>>> import numpy as np
>>> import numpy.linalg as la
>>> np.set_printoptions(suppress=True, linewidth=100)
>>> tidy = lambda a: np.round(a, 2) + 0
>>> m1 = np.load("case11.npy")
>>> print(tidy(m1))
[[ 4.   -1.88 -1.84  1.08 -0.84]
 [ 4.    0.05  0.74  2.37  1.74]
 [ 4.   -0.85 -0.46  1.77  0.54]
 [ 4.    2.84  4.46  4.23  5.46]
 [ 4.   -0.54 -0.05  1.97  0.95]
 [ 4.    0.44  1.26  2.63  2.26]
 [ 4.   -1.13 -0.84  1.58  0.16]
 [ 4.    0.09  0.78  2.39  1.78]
 [ 4.    0.41  1.21  2.61  2.21]
 [ 4.    3.44  5.26  4.63  6.26]
 [ 4.    4.16  6.21  5.11  7.21]
 [ 4.    1.34  2.46  3.23  3.46]
 [ 4.    5.54  8.06  6.03  9.06]
 [ 4.   -4.61 -5.48 -0.74 -4.48]
 [ 4.    0.14  0.86  2.43  1.86]
 [ 4.    6.03  8.71  6.35  9.71]
 [ 4.   -3.1  -3.47  0.26 -2.47]
 [ 4.   -0.67 -0.23  1.88  0.77]
 [ 4.    2.61  4.15  4.07  5.15]
 [ 4.   -0.12  0.5   2.25  1.5 ]
 [ 4.    3.94  5.93  4.96  6.93]
 [ 4.    0.24  0.98  2.49  1.98]
 [ 4.    7.68 10.91  7.45 11.91]
 [ 4.   -0.66 -0.21  1.89  0.79]
 [ 4.   -0.4   0.14  2.07  1.14]
 [ 4.   -0.47  0.03  2.02  1.03]
 [ 4.   -2.6  -2.8   0.6  -1.8 ]
 [ 4.    3.91  5.88  4.94  6.88]
 [ 4.    0.34  1.12  2.56  2.12]]
>>> def softmax(z):
...     e = np.exp(z - z.max(axis=-1, keepdims=True))
...     return e / e.sum(axis=-1, keepdims=True)
... 
>>> print(tidy(softmax(10 * m1[15])))
[0. 0. 0. 0. 1.]
>>> print(tidy(softmax(m1).sum(axis=1)))
[1. 1. 1. 1. 1. 1. 1. 1. 1. 1. 1. 1. 1. 1. 1. 1. 1. 1. 1. 1. 1. 1. 1. 1. 1. 1. 1. 1. 1.]
>>> print(tidy(softmax(m1[15])))
[0.   0.02 0.26 0.02 0.7 ]
>>> scores = m1 @ m1.T / np.sqrt(5)
>>> print(tidy(softmax(scores)[15] @ m1))
[ 4.    7.68 10.91  7.45 11.91]
>>> print(tidy(la.norm(m1, 2) / la.norm(m1)))
0.91
>>> print([round(float(x), 2) for x in la.svd(m1, compute_uv=False)[:3]])
[42.91, 18.95, 0.0]
>>> K = np.load("layer15.npy")
>>> print(K)
[[0 5 4 5]
 [0 0 1 3]
 [0 0 0 5]
 [0 0 0 0]]
>>> print(np.unravel_index(np.abs(K).argmax(), K.shape))
(np.int64(0), np.int64(1))
>>> K[:, 4]
Traceback (most recent call last):
  File "<python-input-17>", line 1, in <module>
    K[:, 4]
    ~^^^^^^
IndexError: index 4 is out of bounds for axis 1 with size 4
>>> print(K.sum(axis=1))
[14  4  5  0]
>>> print(tidy(la.svd(K, compute_uv=False)))
[9.23 3.91 0.69 0.  ]
>>> U, sig, VT = la.svd(K)
>>> vecs = VT[:(sig > 1e-8).sum()]
>>> rng = np.random.default_rng(965)
>>> vec = K[0] + 5 * K[1] + rng.integers(2) * np.eye(4)[3]
>>> print(vec)
[ 0.  5.  9. 21.]
>>> print(la.matrix_rank(np.vstack([K, vec])))
3
>>> print(la.cond(K) > 100)
True
>>> print(np.prod(np.diag(K)), tidy(la.det(K)))
0 0.0
>>> print(la.matrix_rank(K - K[0, 0] * np.eye(4)))
3
>>> vec = np.array([-1, -2, 3, -1])
>>> h1 = np.maximum(K @ vec, 0)
>>> print(np.flatnonzero(h1 > 1e-9))
[]
>>> print(tidy(np.tanh(K @ vec)))
[-1.  0. -1.  0.]
>>> print(np.maximum(K @ (3 * vec), 0))
[0 0 0 0]
>>> print(np.maximum(K @ vec, 0) - np.maximum(-K @ vec, 0))
[-3  0 -5  0]
